$ python3 -q
>>> import numpy as np
>>> from numpy import linalg as LA
>>> np.set_printoptions(suppress=True, linewidth=160)
>>> tidy = lambda a: np.round(a, 2) + 0
>>> feats = np.loadtxt("block19.csv", delimiter=",")
>>> feats
array([[ 32.,   1.,  -4.,  -5., -18., -25.,  11.,   1.,   8.,  -4.],
       [  1.,  45., -18.,  -8.,  -8.,   7.,  -9.,   0., -25.,  22.],
       [ -4., -18.,  38.,  11.,   7.,  11.,  15., -10.,  19.,  -5.],
       [ -5.,  -8.,  11.,  49.,  -3.,   2.,  10., -16.,  28.,  15.],
       [-18.,  -8.,   7.,  -3.,  50.,  -3.,  -5.,  14., -13.,  -1.],
       [-25.,   7.,  11.,   2.,  -3.,  55., -15., -10.,  -2., -18.],
       [ 11.,  -9.,  15.,  10.,  -5., -15.,  48.,  -8.,  16.,  11.],
       [  1.,   0., -10., -16.,  14., -10.,  -8.,  58.,   0., -18.],
       [  8., -25.,  19.,  28., -13.,  -2.,  16.,   0.,  53., -10.],
       [ -4.,  22.,  -5.,  15.,  -1., -18.,  11., -18., -10.,  56.]])
>>> x = np.array([-2, 0, -3, -3, 0, -2, -3, 3, -3, 1])
>>> target = feats @ x
>>> target
array([ -45.,  186., -298., -321.,  125.,  -96., -272.,  276., -370.,   13.])
>>> tidy(LA.solve(feats.T, feats[7]))
array([0., 0., 0., 0., 0., 0., 0., 1., 0., 0.])
>>> tidy(LA.solve(feats, target))
array([-2.,  0., -3., -3.,  0., -2., -3.,  3., -3.,  1.])
>>> tidy(LA.solve(feats, target + feats[:, 6]))
array([-2.,  0., -3., -3.,  0., -2., -2.,  3., -3.,  1.])
>>> ev, vecs = LA.eigh(feats)
>>> x = np.array([9, -6, 4, -6, 3, 0, 1, 4, 2, -6])
>>> print(np.abs(feats).sum(axis=1).max(), tidy(np.abs(ev).max()))
174.0 118.26
>>> (np.sign(vecs[:, -1].round(6)) == np.sign(vecs[0, -1].round(6))).astype(int)
array([1, 0, 1, 1, 0, 0, 1, 0, 1, 1])
>>> tidy(vecs * np.maximum(ev, 0) @ vecs.T)
array([[ 32.,   1.,  -4.,  -5., -18., -25.,  11.,   1.,   8.,  -4.],
       [  1.,  45., -18.,  -8.,  -8.,   7.,  -9.,   0., -25.,  22.],
       [ -4., -18.,  38.,  11.,   7.,  11.,  15., -10.,  19.,  -5.],
       [ -5.,  -8.,  11.,  49.,  -3.,   2.,  10., -16.,  28.,  15.],
       [-18.,  -8.,   7.,  -3.,  50.,  -3.,  -5.,  14., -13.,  -1.],
       [-25.,   7.,  11.,   2.,  -3.,  55., -15., -10.,  -2., -18.],
       [ 11.,  -9.,  15.,  10.,  -5., -15.,  48.,  -8.,  16.,  11.],
       [  1.,   0., -10., -16.,  14., -10.,  -8.,  58.,   0., -18.],
       [  8., -25.,  19.,  28., -13.,  -2.,  16.,   0.,  53., -10.],
       [ -4.,  22.,  -5.,  15.,  -1., -18.,  11., -18., -10.,  56.]])
>>> tidy(x @ feats @ x / (x @ x)), tidy(ev[0]), tidy(ev[-1])
(np.float64(66.27), np.float64(1.62), np.float64(118.26))
>>> rng = np.random.default_rng(618)
>>> idx = rng.permutation(10)
>>> idx
array([8, 9, 7, 3, 2, 0, 6, 4, 1, 5])
>>> M2 = feats[idx][:, idx]
>>> np.allclose(M2, feats)
False
>>> np.diag(M2)
array([53., 56., 58., 49., 38., 32., 48., 50., 45., 55.])
>>> feats.ravel(order="F")
array([ 32.,   1.,  -4.,  -5., -18., -25.,  11.,   1.,   8.,  -4.,   1.,  45., -18.,  -8.,  -8.,   7.,  -9.,   0., -25.,  22.,  -4., -18.,  38.,  11.,   7.,
        11.,  15., -10.,  19.,  -5.,  -5.,  -8.,  11.,  49.,  -3.,   2.,  10., -16.,  28.,  15., -18.,  -8.,   7.,  -3.,  50.,  -3.,  -5.,  14., -13.,  -1.,
       -25.,   7.,  11.,   2.,  -3.,  55., -15., -10.,  -2., -18.,  11.,  -9.,  15.,  10.,  -5., -15.,  48.,  -8.,  16.,  11.,   1.,   0., -10., -16.,  14.,
       -10.,  -8.,  58.,   0., -18.,   8., -25.,  19.,  28., -13.,  -2.,  16.,   0.,  53., -10.,  -4.,  22.,  -5.,  15.,  -1., -18.,  11., -18., -10.,  56.])
>>> T = feats.reshape(10, 2, -1)
>>> print(T.transpose(1, 0, 2))
[[[ 32.   1.  -4.  -5. -18.]
  [  1.  45. -18.  -8.  -8.]
  [ -4. -18.  38.  11.   7.]
  [ -5.  -8.  11.  49.  -3.]
  [-18.  -8.   7.  -3.  50.]
  [-25.   7.  11.   2.  -3.]
  [ 11.  -9.  15.  10.  -5.]
  [  1.   0. -10. -16.  14.]
  [  8. -25.  19.  28. -13.]
  [ -4.  22.  -5.  15.  -1.]]

 [[-25.  11.   1.   8.  -4.]
  [  7.  -9.   0. -25.  22.]
  [ 11.  15. -10.  19.  -5.]
  [  2.  10. -16.  28.  15.]
  [ -3.  -5.  14. -13.  -1.]
  [ 55. -15. -10.  -2. -18.]
  [-15.  48.  -8.  16.  11.]
  [-10.  -8.  58.   0. -18.]
  [ -2.  16.   0.  53. -10.]
  [-18.  11. -18. -10.  56.]]]
>>> T[:, 0]
array([[ 32.,   1.,  -4.,  -5., -18.],
       [  1.,  45., -18.,  -8.,  -8.],
       [ -4., -18.,  38.,  11.,   7.],
       [ -5.,  -8.,  11.,  49.,  -3.],
       [-18.,  -8.,   7.,  -3.,  50.],
       [-25.,   7.,  11.,   2.,  -3.],
       [ 11.,  -9.,  15.,  10.,  -5.],
       [  1.,   0., -10., -16.,  14.],
       [  8., -25.,  19.,  28., -13.],
       [ -4.,  22.,  -5.,  15.,  -1.]])
>>> T.sum(axis=1)
array([[  7.,  12.,  -3.,   3., -22.],
       [  8.,  36., -18., -33.,  14.],
       [  7.,  -3.,  28.,  30.,   2.],
       [ -3.,   2.,  -5.,  77.,  12.],
       [-21., -13.,  21., -16.,  49.],
       [ 30.,  -8.,   1.,   0., -21.],
       [ -4.,  39.,   7.,  26.,   6.],
       [ -9.,  -8.,  48., -16.,  -4.],
       [  6.,  -9.,  19.,  81., -23.],
       [-22.,  33., -23.,   5.,  55.]])
>>> W1 = np.array([[3, 1],
...     [5, 5],
...     [2, 3],
...     [2, 5],
...     [4, 4],
...     [1, 0],
...     [4, 1],
...     [0, 4],
...     [1, 3],
...     [1, 0]])
>>> coef = np.array([4, 6])
>>> hid = np.maximum(feats @ W1 + coef, 0)
>>> (hid > 0).mean(axis=0)
array([0.8, 0.8])
>>> (hid > 0).astype(int)
array([[1, 0],
       [1, 1],
       [1, 1],
       [1, 1],
       [1, 1],
       [0, 0],
       [1, 1],
       [0, 1],
       [1, 1],
       [1, 1]])
>>> LA.matrix_rank(hid)
np.int64(2)
>>> hid
array([[ 38.,   0.],
       [116.,  22.],
       [113., 141.],
       [142., 257.],
       [ 81., 166.],
       [  0.,   0.],
       [226., 111.],
       [  0., 177.],
       [ 50., 209.],
       [190.,  77.]])
>>> W2 = np.array([[0, -3, 3], [-2, 1, -1]])
>>> print((hid @ W2).round(6).argmax(axis=1))
[2 2 2 2 2 0 2 1 1 2]
